$ python3 -q
>>> import numpy as np
>>> import numpy.linalg as la
>>> np.set_printoptions(precision=3, suppress=True, linewidth=100, legacy="1.25")
>>> feats = np.load("x.npy")
>>> feats
array([[  39.534,  140.515,  159.982,  140.09 ,  137.691,  119.938,   98.645,  -40.27 ,  179.595,
        -119.936, -179.616],
       [  38.685,  139.953,  158.471,  141.516,  139.157,  121.978,  100.341,  -39.499,  179.469,
        -120.481, -179.458],
       [  38.707,  139.602,  159.782,  139.394,  140.066,  119.871,   99.771,  -39.809,  178.71 ,
        -117.752, -179.766],
       [  39.934,  140.405,  162.017,  140.686,  140.176,  120.268,  100.428,  -39.665,  179.381,
        -119.017, -180.19 ],
       [  39.442,  140.659,  159.843,  140.856,  142.748,  119.291,   98.68 ,  -39.757,  181.109,
        -119.955, -179.778],
       [  41.521,  140.826,  159.607,  139.838,  138.973,  120.875,  100.447,  -39.472,  179.849,
        -120.587, -178.922],
       [  39.258,  140.474,  157.343,  141.219,  140.718,  121.995,   99.348,  -41.421,  179.092,
        -119.916, -178.893],
       [  39.587,  140.156,  158.454,  139.944,  138.901,  120.93 ,   99.736,  -40.55 ,  178.893,
        -120.458, -179.82 ],
       [  40.598,  139.402,  160.251,  139.576,  138.667,  121.19 ,  101.271,  -40.608,  178.567,
        -121.168, -178.032],
       [  38.143,  141.98 ,  160.416,  140.369,  138.553,  117.898,  101.619,  -39.357,  179.445,
        -120.031, -180.193],
       [  41.016,  140.325,  160.799,  138.108,  139.002,  121.276,   99.903,  -37.798,  180.602,
        -119.525, -178.656],
       [  39.556,  140.993,  159.316,  140.511,  141.28 ,  120.686,  100.166,  -39.368,  176.958,
        -119.82 , -180.626],
       [  40.791,  140.757,  160.708,  140.095,  140.194,  119.902,  100.134,  -39.057,  178.332,
        -118.723, -180.148],
       [  40.891,  137.882,  160.218,  142.061,  140.609,  119.574,  100.481,  -39.789,  177.821,
        -119.382, -178.997],
       [  39.117,  139.887,  161.562,  141.656,  140.548,  118.971,   98.427,  -40.001,  180.485,
        -122.147, -178.216],
       [  40.077,  140.656,  160.153,  140.248,  139.722,  120.242,  100.639,  -39.747,  180.806,
        -121.093, -179.835],
       [  39.04 ,  140.129,  161.311,  139.71 ,  140.458,  121.447,   98.327,  -41.17 ,  181.135,
        -119.878, -181.169],
       [  38.93 ,  140.881,  159.494,  142.561,  139.968,  120.406,   99.893,  -38.301,  180.448,
        -118.966, -180.561],
       [  40.968,  140.91 ,  160.218,  140.718,  139.026,  119.641,   98.512,  -39.993,  180.079,
        -119.353, -180.048],
       [  39.865,  140.046,  160.141,  140.251,  139.414,  120.401,  100.066,  -40.332,  179.687,
        -120.083, -179.878],
       [  39.99 ,  139.964,  160.349,  140.101,  139.25 ,  118.668,   99.218,  -41.191,  178.969,
        -119.99 , -178.81 ],
       [  41.175,  140.332,  158.949,  141.53 ,  139.196,  120.54 ,  101.59 ,  -36.415,  180.88 ,
        -120.192, -177.419],
       [  38.77 ,  140.027,  159.637,  141.235,  140.621,  119.527,  100.907,  -37.448,  180.071,
        -119.299, -179.568],
       [  40.855,  140.364,  158.54 ,  139.501,  138.767,  120.927,  100.59 ,  -39.31 ,  179.918,
        -120.434, -179.137],
       [  40.254,  140.394,  160.347,  140.447,  138.884,  120.166,   99.511,  -40.649,  179.926,
        -119.269, -180.623],
       [  40.54 ,  139.875,  159.209,  141.368,  141.411,  120.295,  100.738,  -39.738,  180.373,
        -119.445, -180.421],
       [  40.963,  140.135,  159.445,  138.866,  141.602,  120.38 ,  100.704,  -39.204,  179.115,
        -120.043, -181.048],
       [  40.487,  141.215,  159.536,  139.681,  138.413,  120.669,   98.219,  -39.521,  180.545,
        -118.36 , -180.676],
       [  40.82 ,  139.226,  162.022,  140.514,  140.392,  120.458,   98.611,  -38.764,  178.959,
        -120.334, -181.881],
       [  41.128,  140.401,  161.229,  138.512,  141.106,  123.417,   99.759,  -41.735,  179.555,
        -119.33 , -177.653],
       [  38.962,  141.076,  159.465,  139.437,  139.546,  120.905,  100.853,  -41.814,  178.433,
        -121.181, -180.073],
       [  39.025,  140.653,  160.526,  139.736,  139.013,  119.508,  101.551,  -41.481,  178.611,
        -120.119, -179.51 ],
       [  39.977,  140.242,  160.757,  137.865,  141.206,  119.139,  100.135,  -40.27 ,  180.152,
        -120.52 , -180.059],
       [  41.061,  141.566,  160.157,  139.373,  142.628,  121.589,   98.654,  -40.825,  179.437,
        -117.462, -180.729],
       [  39.52 ,  138.049,  159.426,  139.925,  140.621,  118.188,  100.138,  -40.088,  180.074,
        -118.113, -180.417],
       [  42.207,  140.237,  159.654,  139.138,  141.226,  118.475,   99.864,  -41.577,  180.024,
        -119.798, -180.887],
       [  39.845,  138.595,  159.551,  141.189,  139.659,  119.393,   99.096,  -39.728,  179.99 ,
        -119.583, -180.525]])
>>> x = np.array([1, 0, 1, 1, 2, 0, 1, 0, 0, 1, 0])
>>> rhs = feats @ x
>>> np.round(la.pinv(feats) @ feats, 3) + 0
array([[1., 0., 0., 0., 0., 0., 0., 0., 0., 0., 0.],
       [0., 1., 0., 0., 0., 0., 0., 0., 0., 0., 0.],
       [0., 0., 1., 0., 0., 0., 0., 0., 0., 0., 0.],
       [0., 0., 0., 1., 0., 0., 0., 0., 0., 0., 0.],
       [0., 0., 0., 0., 1., 0., 0., 0., 0., 0., 0.],
       [0., 0., 0., 0., 0., 1., 0., 0., 0., 0., 0.],
       [0., 0., 0., 0., 0., 0., 1., 0., 0., 0., 0.],
       [0., 0., 0., 0., 0., 0., 0., 1., 0., 0., 0.],
       [0., 0., 0., 0., 0., 0., 0., 0., 1., 0., 0.],
       [0., 0., 0., 0., 0., 0., 0., 0., 0., 1., 0.],
       [0., 0., 0., 0., 0., 0., 0., 0., 0., 0., 1.]])
>>> rng = np.random.default_rng(841509)
>>> rhs = rhs + 0.1 * rng.normal(size=37)
>>> rhs
array([593.738, 596.885, 600.034, 604.406, 604.221, 598.718, 598.573, 595.115, 597.842, 597.548,
       598.541, 602.316, 603.504, 605.658, 599.818, 599.33 , 599.296, 601.964, 599.116, 599.09 ,
       598.233, 601.331, 602.32 , 596.536, 599.098, 605.262, 603.132, 596.238, 602.356, 603.626,
       596.576, 598.551, 600.647, 606.976, 602.211, 603.523, 599.339])
>>> c, *_ = la.lstsq(feats, rhs)
>>> c
array([ 1.021, -0.02 ,  1.03 ,  1.011,  1.999,  0.009,  1.   ,  0.001, -0.015,  1.007,  0.011])
>>> np.round(feats.T @ (rhs - feats @ c), 3) + 0
array([0., 0., 0., 0., 0., 0., 0., 0., 0., 0., 0.])
>>> U, sig, Vh = la.svd(feats)
>>> np.argmax(sig[:-1] / (sig[1:] + 1e-6)) + 1
1
>>> A2 = U[:, :1] @ np.diag(sig[:1]) @ Vh[:1]
>>> la.matrix_rank(A2)
1
>>> m1 = np.loadtxt("arr.csv", delimiter=",")
>>> m1
array([[2., 3., 4., 3., 1., 3., 6., 3., 1., 2., 3.],
       [3., 6., 4., 1., 3., 1., 3., 1., 3., 3., 1.],
       [4., 4., 4., 1., 3., 3., 2., 4., 2., 3., 3.],
       [3., 1., 1., 0., 2., 1., 4., 5., 5., 5., 3.],
       [1., 3., 3., 2., 6., 0., 4., 0., 3., 5., 4.],
       [3., 1., 3., 1., 0., 6., 3., 5., 2., 4., 3.],
       [6., 3., 2., 4., 4., 3., 0., 4., 2., 4., 3.],
       [3., 1., 4., 5., 0., 5., 4., 6., 1., 1., 3.],
       [1., 3., 2., 5., 3., 2., 2., 1., 0., 1., 0.],
       [2., 3., 3., 5., 5., 4., 4., 1., 1., 0., 3.],
       [3., 1., 3., 3., 4., 3., 3., 3., 0., 3., 2.]])
>>> A2 = m1 / np.sqrt((m1 ** 2).mean(axis=1, keepdims=True))
>>> la.matrix_rank(A2) == la.matrix_rank(m1)
True
>>> np.round(la.eigvalsh(m1).min(), 3)
-8.944
>>> vals, V = la.eigh(m1)
>>> x = np.array([0, 1, 3, 2, 3, 3, 3, -1, -2, -3, 3])
>>> (np.sign(V[:, -1].round(6)) == np.sign(V[0, -1].round(6))).astype(int)
array([1, 1, 1, 1, 1, 1, 1, 1, 1, 1, 1])
>>> x @ m1 @ x
210.0
>>> round(float(x @ m1 @ x / (x @ x)), 3), round(vals[0], 3), round(vals[-1], 3)
(3.281, -8.944, 30.634)
>>> labels = rng.permutation(11)
>>> labels
array([ 4,  5,  8,  9,  0,  1,  7,  6,  2,  3, 10])
>>> A2 = m1[labels][:, labels]
>>> np.sort(np.abs(la.eigvals(A2)))
array([ 0.735,  1.308,  1.812,  2.21 ,  2.535,  3.314,  5.149,  6.339,  8.944,  9.749, 30.634])
>>> np.trace(A2)
32.0
>>> np.allclose(A2, m1)
False
>>> labels = rng.permutation(11)
>>> A2 = m1[:, labels] * rng.choice([-1, 1], 11)
>>> A2
array([[-3., -2., -1.,  4., -3., -3., -6., -3., -3.,  1., -2.],
       [-1., -3., -3.,  4., -1., -1., -3., -1., -6.,  3., -3.],
       [-3., -3., -3.,  4., -3., -4., -2., -1., -4.,  2., -4.],
       [-1., -5., -2.,  1., -3., -5., -4., -0., -1.,  5., -3.],
       [-0., -5., -6.,  3., -4., -0., -4., -2., -3.,  3., -1.],
       [-6., -4., -0.,  3., -3., -5., -3., -1., -1.,  2., -3.],
       [-3., -4., -4.,  2., -3., -4., -0., -4., -3.,  2., -6.],
       [-5., -1., -0.,  4., -3., -6., -4., -5., -1.,  1., -3.],
       [-2., -1., -3.,  2., -0., -1., -2., -5., -3.,  0., -1.],
       [-4., -0., -5.,  3., -3., -1., -4., -5., -3.,  1., -2.],
       [-3., -3., -4.,  3., -2., -3., -3., -3., -1.,  0., -3.]])
>>> U, _, Vh = la.svd(m1.T @ A2)
>>> labels
array([ 5,  9,  4,  2, 10,  7,  6,  3,  1,  8,  0])
>>> np.round(la.lstsq(m1, A2)[0], 3) + 0
array([[ 0.,  0.,  0.,  0.,  0.,  0.,  0.,  0.,  0.,  0., -1.],
       [ 0.,  0.,  0.,  0.,  0.,  0.,  0.,  0., -1.,  0.,  0.],
       [ 0.,  0.,  0.,  1.,  0.,  0.,  0.,  0.,  0.,  0.,  0.],
       [ 0.,  0.,  0.,  0.,  0.,  0.,  0., -1.,  0.,  0.,  0.],
       [ 0.,  0., -1.,  0.,  0.,  0.,  0.,  0.,  0.,  0.,  0.],
       [-1.,  0.,  0.,  0.,  0.,  0.,  0.,  0.,  0.,  0.,  0.],
       [ 0.,  0.,  0.,  0.,  0.,  0., -1.,  0.,  0.,  0.,  0.],
       [ 0.,  0.,  0.,  0.,  0., -1.,  0.,  0.,  0.,  0.,  0.],
       [ 0.,  0.,  0.,  0.,  0.,  0.,  0.,  0.,  0.,  1.,  0.],
       [ 0., -1.,  0.,  0.,  0.,  0.,  0.,  0.,  0.,  0.,  0.],
       [ 0.,  0.,  0.,  0., -1.,  0.,  0.,  0.,  0.,  0.,  0.]])
>>> X = np.array([[1, -4, 16, -64],
...     [1, -3, 9, -27],
...     [1, -2, 4, -8],
...     [1, -1, 1, -1],
...     [1, 0, 0, 0],
...     [1, 1, 1, 1]])
>>> # column 3 dominates
>>> U, sig, Vh = la.svd(X)
>>> sig
array([72.558,  3.773,  1.713,  1.075])
>>> A2 = U[:, :1] @ np.diag(sig[:1]) @ Vh[:1]
>>> round(la.norm(X - A2) / la.norm(X), 3)
0.059
>>> la.matrix_rank(X, rtol=0.05)
2
>>> w1 = np.array([[-9, -3, 2, 2], [3, 9, -7, -2], [-2, 6, 4, -4], [-7, -5, 6, 8]])
>>> c = np.array([3, 1, 1, 0])
>>> act = np.maximum(X @ w1 + c, 0)
>>> la.matrix_rank(act)
4
>>> act
array([[398, 378,   0,   0],
       [156, 160,   0,   0],
       [ 36,  44,   0,   0],
       [  0,   0,   8,   0],
       [  0,   0,   3,   2],
       [  0,   8,   6,   4]])
>>> cent = np.array([[-1, -4, -4], [3, 1, 3], [1, 2, 3], [-1, 5, 3]])
>>> act @ cent
array([[  736, -1214,  -458],
       [  324,  -464,  -144],
       [   96,  -100,   -12],
       [    8,    16,    24],
       [    1,    16,    15],
       [   26,    40,    54]])
